% ipython --no-banner

In [1]: import numpy as np

In [2]: from numpy import linalg as LA

In [3]: np.set_printoptions(precision=3, suppress=True, linewidth=160)

In [4]: def rnd(a):
   ...:     return np.round(a, 3) + 0
   ...: 

In [5]: K = np.array([[1, -4, 16, -64],
   ...:     [1, -3, 9, -27],
   ...:     [1, -2, 4, -8],
   ...:     [1, -1, 1, -1],
   ...:     [1, 0, 0, 0],
   ...:     [1, 1, 1, 1],
   ...:     [1, 2, 4, 8]])

In [6]: # column 3 dominates

In [7]: Uu, sig, vt = LA.svd(K)

In [8]: np.argmax(sig[:-1] / (sig[1:] + 1e-6)) + 1
Out[8]: np.int64(1)

In [9]: Y = Uu[:, :1] @ np.diag(sig[:1]) @ vt[:1]

In [10]: LA.matrix_rank(K, rtol=0.05)
Out[10]: np.int64(2)

In [11]: LA.matrix_rank(Y)
Out[11]: np.int64(1)

In [12]: rnd(LA.norm(K - Y, 2)), rnd(sig[1])
Out[12]: (np.float64(6.897), np.float64(6.897))

In [13]: q, Rm = LA.qr(K)

In [14]: rnd(Rm)
Out[14]: 
array([[ -2.646,   2.646, -13.229,  34.395],
       [  0.   ,   5.292, -10.583,  52.915],
       [  0.   ,   0.   ,   9.165, -27.495],
       [  0.   ,   0.   ,   0.   ,  14.697]])

In [15]: rnd(np.abs(np.diag(Rm)))
Out[15]: array([ 2.646,  5.292,  9.165, 14.697])

In [16]: rnd(np.trace(q @ q.T))
Out[16]: np.float64(4.0)

In [17]: np.allclose(Rm.T @ Rm, K.T @ K)
Out[17]: True

In [18]: rnd(q @ Rm)
Out[18]: 
array([[  1.,  -4.,  16., -64.],
       [  1.,  -3.,   9., -27.],
       [  1.,  -2.,   4.,  -8.],
       [  1.,  -1.,   1.,  -1.],
       [  1.,   0.,   0.,   0.],
       [  1.,   1.,   1.,   1.],
       [  1.,   2.,   4.,   8.]])

In [19]: x = np.array([2, 0, 0, 2])

In [20]: y = K @ x

In [21]: rnd(LA.solve(K.T @ K, K.T @ y))
Out[21]: array([2., 0., 0., 2.])

In [22]: rng = np.random.default_rng(1134)

In [23]: y = y + 0.05 * rng.normal(size=7)

In [24]: rnd(y)
Out[24]: array([-125.991,  -51.931,  -13.962,   -0.034,    2.025,    3.877,   17.955])

In [25]: beta, *_ = LA.lstsq(K, y)

In [26]: beta.round()
Out[26]: array([ 2., -0.,  0.,  2.])

In [27]: [round(float(LA.norm(LA.solve(K.T @ K + lam * np.eye(4), K.T @ y))), 2) for lam in (0, 1, 10, 100)]
Out[27]: [2.8, 2.47, 2.09, 1.89]
